% python3 -q
>>> import numpy as np
>>> np.set_printoptions(precision=2, suppress=True, linewidth=100)
>>> B = np.array([[-8, 7, 8, 4], [5, 9, -2, -6], [3, 8, 4, 1]])
>>> A = np.block([[np.zeros((3, 3)), B], [B.T, np.zeros((4, 4))]])
>>> print(A)
[[ 0.  0.  0. -8.  7.  8.  4.]
 [ 0.  0.  0.  5.  9. -2. -6.]
 [ 0.  0.  0.  3.  8.  4.  1.]
 [-8.  5.  3.  0.  0.  0.  0.]
 [ 7.  9.  8.  0.  0.  0.  0.]
 [ 8. -2.  4.  0.  0.  0.  0.]
 [ 4. -6.  1.  0.  0.  0.  0.]]
>>> # looks like rank 6
>>> print(np.linalg.cond(A) > 100)
True
>>> print(np.argsort(-np.linalg.norm(A, axis=0).round(6), kind="stable")[:3])
[4 0 1]
>>> print([round(float(x), 2) for x in np.linalg.svd(A, compute_uv=False)[:3]])
[15.24, 15.24, 13.48]
>>> print(round(float(np.linalg.det(A)), 2))
0.0
>>> print(np.allclose(A, A.T))
True
>>> print(A @ A)
[[193. -17.  68.   0.   0.   0.   0.]
 [-17. 146.  73.   0.   0.   0.   0.]
 [ 68.  73.  90.   0.   0.   0.   0.]
 [  0.   0.   0.  98.  13. -62. -59.]
 [  0.   0.   0.  13. 194.  70. -18.]
 [  0.   0.   0. -62.  70.  84.  48.]
 [  0.   0.   0. -59. -18.  48.  53.]]
>>> print(np.linalg.matrix_power(A, 2))
[[193. -17.  68.   0.   0.   0.   0.]
 [-17. 146.  73.   0.   0.   0.   0.]
 [ 68.  73.  90.   0.   0.   0.   0.]
 [  0.   0.   0.  98.  13. -62. -59.]
 [  0.   0.   0.  13. 194.  70. -18.]
 [  0.   0.   0. -62.  70.  84.  48.]
 [  0.   0.   0. -59. -18.  48.  53.]]
>>> U, sv, vt = np.linalg.svd(A)
>>> evecs = vt[:(sv > 1e-8).sum()]
>>> rng = np.random.default_rng(264)
>>> x = A[3] + 2 * A[5] + rng.integers(2) * np.eye(7)[6]
>>> print(x)
[ 8.  1. 11.  0.  0.  0.  0.]
>>> print(np.allclose(evecs.T @ evecs @ x, x))
True
>>> print(np.linalg.matrix_rank(np.vstack([A, x])))
6
>>> E = np.array([[5, 0, 0, 0, 0, 0, 0],
...     [0, 3, 0, 0, 0, 0, 0],
...     [0, 0, -1, 0, 0, 0, 0],
...     [0, 0, 0, -5, 0, 0, 0],
...     [0, 0, 0, 0, 5, 0, 0],
...     [0, 0, 0, 0, 0, 4, 0],
...     [0, 0, 0, 0, 0, 0, 4]])
>>> print([int(np.linalg.matrix_rank(np.linalg.matrix_power(E, p))) for p in range(1, 8)])
[7, 7, 7, 7, 7, 7, 7]
>>> print(np.linalg.matrix_rank(E - E[0, 0] * np.eye(7)))
5
>>> print(np.sort(np.linalg.eigvals(E)))
[-5. -1.  3.  4.  4.  5.  5.]
>>> print(E @ E)
[[25  0  0  0  0  0  0]
 [ 0  9  0  0  0  0  0]
 [ 0  0  1  0  0  0  0]
 [ 0  0  0 25  0  0  0]
 [ 0  0  0  0 25  0  0]
 [ 0  0  0  0  0 16  0]
 [ 0  0  0  0  0  0 16]]
>>> theta = np.radians(177)
>>> Rm = np.eye(7)
>>> Rm[6, 6] = Rm[5, 5] = np.cos(theta)
>>> Rm[6, 5], Rm[5, 6] = -np.sin(theta), np.sin(theta)
>>> print(Rm)
[[ 1.    0.    0.    0.    0.    0.    0.  ]
 [ 0.    1.    0.    0.    0.    0.    0.  ]
 [ 0.    0.    1.    0.    0.    0.    0.  ]
 [ 0.    0.    0.    1.    0.    0.    0.  ]
 [ 0.    0.    0.    0.    1.    0.    0.  ]
 [ 0.    0.    0.    0.    0.   -1.    0.05]
 [ 0.    0.    0.    0.    0.   -0.05 -1.  ]]
>>> B = E @ Rm.T
>>> print(B)
[[ 5.    0.    0.    0.    0.    0.    0.  ]
 [ 0.    3.    0.    0.    0.    0.    0.  ]
 [ 0.    0.   -1.    0.    0.    0.    0.  ]
 [ 0.    0.    0.   -5.    0.    0.    0.  ]
 [ 0.    0.    0.    0.    5.    0.    0.  ]
 [ 0.    0.    0.    0.    0.   -3.99 -0.21]
 [ 0.    0.    0.    0.    0.    0.21 -3.99]]
>>> print(round(float(np.linalg.det(Rm)), 2), round(float(np.trace(Rm)), 2))
1.0 3.0
>>> print(np.allclose(np.linalg.norm(E, axis=1), np.linalg.norm(B, axis=1)))
True
>>> print(np.abs(B - E).max(axis=0))
[0.   0.   0.   0.   0.   7.99 7.99]
>>> B = E / np.sqrt((E ** 2).mean(axis=1, keepdims=True))
>>> print(E - E.mean(axis=1, keepdims=True))
[[ 4.29 -0.71 -0.71 -0.71 -0.71 -0.71 -0.71]
 [-0.43  2.57 -0.43 -0.43 -0.43 -0.43 -0.43]
 [ 0.14  0.14 -0.86  0.14  0.14  0.14  0.14]
 [ 0.71  0.71  0.71 -4.29  0.71  0.71  0.71]
 [-0.71 -0.71 -0.71 -0.71  4.29 -0.71 -0.71]
 [-0.57 -0.57 -0.57 -0.57 -0.57  3.43 -0.57]
 [-0.57 -0.57 -0.57 -0.57 -0.57 -0.57  3.43]]
>>> print(np.linalg.matrix_rank(E - E.mean(axis=1, keepdims=True)))
6
>>> w, evecs = np.linalg.eigh(E)
>>> print(np.unique(w.round(6) + 0, return_counts=True)[1])
[1 1 1 2 2]
>>> print(np.linalg.svd(E, compute_uv=False))
[5. 5. 5. 4. 4. 3. 1.]
>>> print(evecs @ np.diag(w) @ evecs.T)
[[ 5.  0.  0.  0.  0.  0.  0.]
 [ 0.  3.  0.  0.  0.  0.  0.]
 [ 0.  0. -1.  0.  0.  0.  0.]
 [ 0.  0.  0. -5.  0.  0.  0.]
 [ 0.  0.  0.  0.  5.  0.  0.]
 [ 0.  0.  0.  0.  0.  4.  0.]
 [ 0.  0.  0.  0.  0.  0.  4.]]
>>> print(np.linalg.eigvalsh(E + 4 * np.eye(7)))
[-1.  3.  7.  8.  8.  9.  9.]
>>> mat = np.load("arr.npy")
>>> print(mat.round(2) + 0)
[[ 0.    0.02 -0.01 -0.03  0.03  0.04 -0.03]
 [ 0.02  0.15 -0.1  -0.16  0.29  0.04 -0.04]
 [-0.01 -0.1   0.07  0.11 -0.2  -0.02  0.02]
 [-0.03 -0.16  0.11  0.19 -0.3  -0.11  0.09]
 [ 0.03  0.29 -0.2  -0.3   0.64 -0.09  0.07]
 [ 0.04  0.04 -0.02 -0.11 -0.09  0.59 -0.47]
 [-0.03 -0.04  0.02  0.09  0.07 -0.47  0.37]]
>>> # a projection of rank 2
>>> U, sv, vt = np.linalg.svd(mat)
>>> print(sv.round(2) + 0)
[1. 1. 0. 0. 0. 0. 0.]
>>> B = U[:, :2] @ np.diag(sv[:2]) @ vt[:2]
>>> print(round(np.linalg.norm(mat - B, 2), 2), round(float(sv[2]), 2))
0.0 0.0
>>> print(np.linalg.matrix_rank(mat, rtol=0.05))
2
>>> print(round(float(np.linalg.norm(mat - B) / np.linalg.norm(mat)), 2))
0.0
>>> cent = np.array([[-0.6, 0.4, 0.7, -1.4, -1.2, -0.1, 0.3, -1.2],
...     [-2.9, 1.0, 1.6, 0.0, -0.5, -0.1, 1.2, -0.4]])
>>> X = np.array([[-7, 0],
...     [0, -2],
...     [-4, -6],
...     [-2, 5],
...     [1, -2],
...     [-4, 0],
...     [8, -4],
...     [8, 6],
...     [2, 9],
...     [2, 4],
...     [2, 4],
...     [9, -6],
...     [-7, 9],
...     [-7, -8],
...     [-9, -1],
...     [6, 4],
...     [-8, -1],
...     [2, -4],
...     [6, 4],
...     [0, -6],
...     [3, 1],
...     [9, -3],
...     [3, -4],
...     [-1, -4],
...     [6, -2],
...     [6, 7],
...     [0, 8],
...     [-7, -6],
...     [8, -5],
...     [4, 2],
...     [5, -7],
...     [9, 3],
...     [-7, -9],
...     [2, 3],
...     [-9, -8],
...     [9, 8]]) @ cent + 0.3 * rng.normal(size=(36, 8))
>>> print(X)
[[  4.51  -2.38  -4.97   9.93   8.45   0.26  -2.21   8.32]
 [  6.08  -1.83  -3.54  -0.04   0.92   0.29  -2.65   0.67]
 [ 19.89  -7.44 -12.22   5.53   7.89   1.02  -7.95   7.18]
 [-13.09   4.55   6.61   2.97  -0.01  -0.64   5.78   0.26]
 [  5.13  -1.71  -2.64  -1.34  -0.4    0.57  -2.43  -0.59]
 [  2.64  -1.66  -3.24   5.91   4.6    0.61  -0.84   4.74]
 [  7.09  -0.7   -0.89 -11.07  -7.58  -0.75  -2.38  -7.8 ]
 [-21.58   9.11  15.14 -11.24 -12.52  -1.79   9.97 -11.68]
 [-27.2   10.06  15.45  -2.43  -7.38  -1.6   11.38  -6.13]
 [-13.43   5.     7.68  -3.41  -4.38  -0.75   5.32  -3.98]
 [-13.05   5.05   7.39  -3.04  -4.33  -0.82   5.57  -3.54]
 [ 11.6   -1.88  -3.58 -12.48  -7.58  -0.44  -4.41  -8.52]
 [-21.61   5.66   9.24  10.13   3.53  -0.34   8.32   4.28]
 [ 27.07 -11.31 -17.96   9.58  12.79   1.55 -11.74  11.74]
 [  8.46  -4.49  -7.96  12.64  11.04   1.15  -4.41  11.73]
 [-15.31   6.23  11.24  -7.83  -9.31  -1.14   7.3   -8.36]
 [  7.65  -3.53  -6.85  11.26  10.07   0.72  -4.31   9.78]
 [ 10.15  -3.17  -4.86  -2.97  -0.7    0.5   -4.13  -0.51]
 [-15.22   7.13  10.24  -8.41  -8.84  -1.3    6.81  -8.94]
 [ 17.89  -5.98  -9.73  -0.2    2.96   0.9   -6.93   2.33]
 [ -4.35   1.8    3.52  -4.29  -4.08  -0.66   2.12  -3.77]
 [  3.17   0.57   1.52 -12.27  -9.9   -0.61  -0.85  -9.4 ]
 [  9.85  -2.78  -4.01  -4.41  -1.59   0.14  -3.82  -1.6 ]
 [ 12.19  -3.63  -6.6    1.41   3.     0.56  -4.87   2.75]
 [  2.27   0.91   0.99  -8.47  -6.1   -0.45   0.08  -5.79]
 [-23.08   9.23  15.48  -8.58 -10.35  -1.6   10.81  -9.53]
 [-23.51   7.8   13.03   0.23  -3.95  -1.52   9.29  -3.24]
 [ 21.56  -9.23 -14.47   9.82  11.32   1.07  -9.16  10.72]
 [  9.57  -1.51  -2.3  -11.6   -7.49  -0.35  -3.76  -6.97]
 [ -7.79   3.18   6.19  -5.45  -5.65  -0.2    3.46  -5.35]
 [ 17.15  -5.21  -7.84  -6.58  -2.18   0.3   -6.28  -2.88]
 [-14.14   6.49  10.78 -12.5  -12.47  -1.39   6.49 -12.15]
 [ 29.95 -11.58 -19.06   9.42  13.03   1.74 -13.49  12.19]
 [ -9.66   4.14   6.45  -2.51  -4.37  -0.73   3.84  -3.34]
 [ 28.45 -12.11 -18.72  12.35  14.75   1.3  -12.55  13.85]
 [-28.29  11.8   19.42 -12.64 -14.84  -2.09  12.27 -14.3 ]]
>>> Ac = (X - X.mean(axis=0)) / X.std(axis=0)
>>> print(Ac.std(axis=0))
[1. 1. 1. 1. 1. 1. 1. 1.]
>>> beta = np.linalg.lstsq(np.delete(Ac, 6, axis=1), Ac[:, 6])[0]
>>> print(np.abs(beta).argmax())
0
>>> print(np.round(1 - np.var(Ac[:, 6] - np.delete(Ac, 6, axis=1) @ beta), 2))
1.0
